$ python -q
>>> import numpy as np
>>> from numpy import linalg as LA
>>> np.set_printoptions(precision=2, suppress=True, linewidth=140, floatmode="fixed")
>>> arr = np.load("w.npy")
>>> print(arr)
[[ 0 -2 -6]
 [ 2  0  6]
 [ 6 -6  0]]
>>> print(np.round(LA.norm(arr[1] - arr[0]), 2))
12.33
>>> print(round(LA.norm(arr, 1), 2), round(LA.norm(arr, np.inf), 2))
12.0 12.0
>>> print(LA.norm(arr, axis=1))
[6.32 6.32 8.49]
>>> vec = np.array([1, 1, 5])
>>> print(np.round(LA.eigvals(arr).real, 2) + 0)
[0.00 0.00 0.00]
>>> Q = LA.solve(np.eye(3) - arr, np.eye(3) + arr)
>>> print(np.round(LA.det(Q), 2))
1.0
>>> left, sv, Vh = LA.svd(arr)
>>> print(np.argmax(sv[:-1] / (sv[1:] + 1e-6)) + 1)
2
>>> print(sv.round(2) + 0)
[8.72 8.72 0.00]
>>> other = left[:, :2] @ np.diag(sv[:2]) @ Vh[:2]
>>> print(round(np.abs(arr - other).max(), 2))
0.0
>>> print(other.round(2) + 0)
[[ 0.00 -2.00 -6.00]
 [ 2.00  0.00  6.00]
 [ 6.00 -6.00  0.00]]
>>> print(round(LA.norm(arr - other) / LA.norm(arr), 2))
0.0
>>> print(arr.sum(axis=1))
[-8  8  0]
>>> print(arr.shape)
(3, 3)
>>> np.zeros(3, 3)
Traceback (most recent call last):
  File "<python-input-21>", line 1, in <module>
    np.zeros(3, 3)
    ~~~~~~~~^^^^^^
TypeError: Cannot interpret '3' as a data type
>>> u = np.array([0, 0, 2, 8])
>>> g = np.array([0, -3, 3])
>>> A = u[:, None] + g[None, :]
>>> print(A)
[[ 0 -3  3]
 [ 0 -3  3]
 [ 2 -1  5]
 [ 8  5 11]]
>>> rk = LA.matrix_rank(A)
>>> print(rk)
2
>>> N = LA.svd(A)[2][rk:].T
>>> print([int(LA.matrix_rank(A[:, :j + 1])) for j in range(3)])
[1, 2, 2]
>>> print(np.round(A @ N, 2) + 0)
[[0.00]
 [0.00]
 [0.00]
 [0.00]]
>>> print([int(LA.matrix_rank(np.delete(A, i, axis=0))) for i in range(4)])
[2, 2, 2, 2]
>>> print(LA.matrix_rank(A.T @ A), LA.matrix_rank(A @ A.T))
2 2
>>> print(np.unravel_index(np.abs(A).argmax(), A.shape))
(np.int64(3), np.int64(2))
>>> print(A.mean(axis=0))
[ 2.50 -0.50  5.50]
>>> print(np.count_nonzero(A))
10
>>> left, sv, Vh = LA.svd(arr)
>>> evecs = Vh[:(sv > 1e-8).sum()]
>>> rng = np.random.default_rng(740)
>>> vec = arr[1] + 3 * arr[2] + rng.integers(2) * np.eye(3)[0]
>>> print(vec)
[ 20.00 -18.00   6.00]
>>> print(np.allclose(evecs.T @ evecs @ vec, vec))
True
>>> print(LA.matrix_rank(np.vstack([arr, vec])))
2
>>> print(evecs.T @ evecs)
[[ 0.53 -0.47  0.16]
 [-0.47  0.53  0.16]
 [ 0.16  0.16  0.95]]
>>> other = np.array([[1, 5], [0, 5], [1, 3]])
>>> print(np.einsum("ik,kj->ij", A, other))
[[ 3 -6]
 [ 3 -6]
 [ 7 20]
 [19 98]]
>>> print(np.einsum("ij,ij->i", A, A))
[ 18  18  30 210]
>>> print(np.einsum("ij->j", A))
[10 -2 22]
>>> print(np.einsum("ik,kj->ji", A, other))
[[ 3  3  7 19]
 [-6 -6 20 98]]
>>> print(other.T @ A.T)
[[ 3  3  7 19]
 [-6 -6 20 98]]
>>> print(np.vstack([A, other.T]).shape)
(6, 3)
